% python3 -q
>>> import numpy as np
>>> from numpy import linalg as LA
>>> np.set_printoptions(precision=2, suppress=True, linewidth=160, floatmode="fixed")
>>> W0 = np.load("x.npy")
>>> W0
array([[ 0.54, -0.25,  1.06],
       [ 0.61,  1.23, -0.99],
       [ 0.80, -1.09, -1.71],
       [ 0.42, -0.27, -0.92],
       [ 1.45, -0.55,  1.73]])
>>> M2 = np.c_[W0[:, :1] @ np.array([[3]]), np.array([-3, -2, 3, 3, 0])]
>>> M2
array([[ 1.62, -3.00],
       [ 1.83, -2.00],
       [ 2.40,  3.00],
       [ 1.26,  3.00],
       [ 4.35,  0.00]])
>>> np.round(LA.lstsq(W0, M2[:, 0])[0], 2) + 0
array([3.00, 0.00, 0.00])
>>> LA.norm(LA.qr(W0)[0].T @ M2, axis=0) ** 2 / ((M2 ** 2).sum(axis=0) + 1e-12)
array([1.00, 0.69])
>>> LA.matrix_rank(np.c_[W0, M2])
np.int64(4)
>>> LA.matrix_rank(M2)
np.int64(2)
>>> left, sv, VT = LA.svd(M2, full_matrices=False)
>>> np.round(left.T @ M2 @ VT.T, 2) + 0
array([[5.84, 0.00],
       [0.00, 5.39]])
>>> (sv > 1e-8).sum()
np.int64(2)
>>> round(np.sqrt((sv ** 2).sum()), 2), np.round(LA.norm(M2), 2)
(np.float64(7.95), np.float64(7.95))
>>> np.cumsum(sv ** 2) / np.sum(sv ** 2)
array([0.54, 1.00])
>>> left.shape, sv.shape, VT.shape
((5, 2), (2,), (2, 2))
>>> M2 = np.array([[-1, -1, 0], [0, 1, 2], [1, 2, -2]])
>>> LA.matrix_rank(np.vstack([W0, M2.T]))
np.int64(3)
>>> x = np.array([-1, 9, -1])
>>> y = W0 @ x
>>> y
array([-3.85, 11.45, -8.90, -1.93, -8.13])
>>> rng = np.random.default_rng(522)
>>> y = y + 0.3 * rng.normal(size=5)
>>> y
array([-3.83, 11.30, -9.61, -1.74, -9.19])
>>> c, *_ = LA.lstsq(W0, y)
>>> np.round(LA.norm(y - W0 @ c), 2)
np.float64(0.62)
>>> np.round(W0.T @ (y - W0 @ c), 2) + 0
array([0.00, 0.00, 0.00])
>>> q, evecs = LA.qr(W0[:, :2])[0], LA.qr(W0[:, 2:])[0]
>>> sv = LA.svd(q.T @ evecs, compute_uv=False)
>>> sv
array([0.13])
>>> A = np.array([[-0.7, 0.4, 1.3, -0.1, 0.4],
...     [-0.74, 0.67, 1.75, -0.47, 0.22],
...     [-1.3, -1.0, -1.0, 1.4, -0.8]])
>>> A
array([[-0.70,  0.40,  1.30, -0.10,  0.40],
       [-0.74,  0.67,  1.75, -0.47,  0.22],
       [-1.30, -1.00, -1.00,  1.40, -0.80]])
>>> round(LA.norm(A, 2), 2)
np.float64(3.02)
>>> np.round(LA.norm(A) ** 2 / LA.norm(A, 2) ** 2, 2)
np.float64(1.44)
>>> LA.norm(A, axis=1).argmax()
np.int64(2)
>>> round(float(LA.norm(A, "nuc")), 2)
5.27
>>> round(LA.norm(A, 1), 2), round(float(LA.norm(A, np.inf)), 2)
(np.float64(4.05), 5.5)
>>> round(float(LA.norm(A[0], 1)), 2), round(LA.norm(A[0], np.inf), 2)
(2.9, np.float64(1.3))
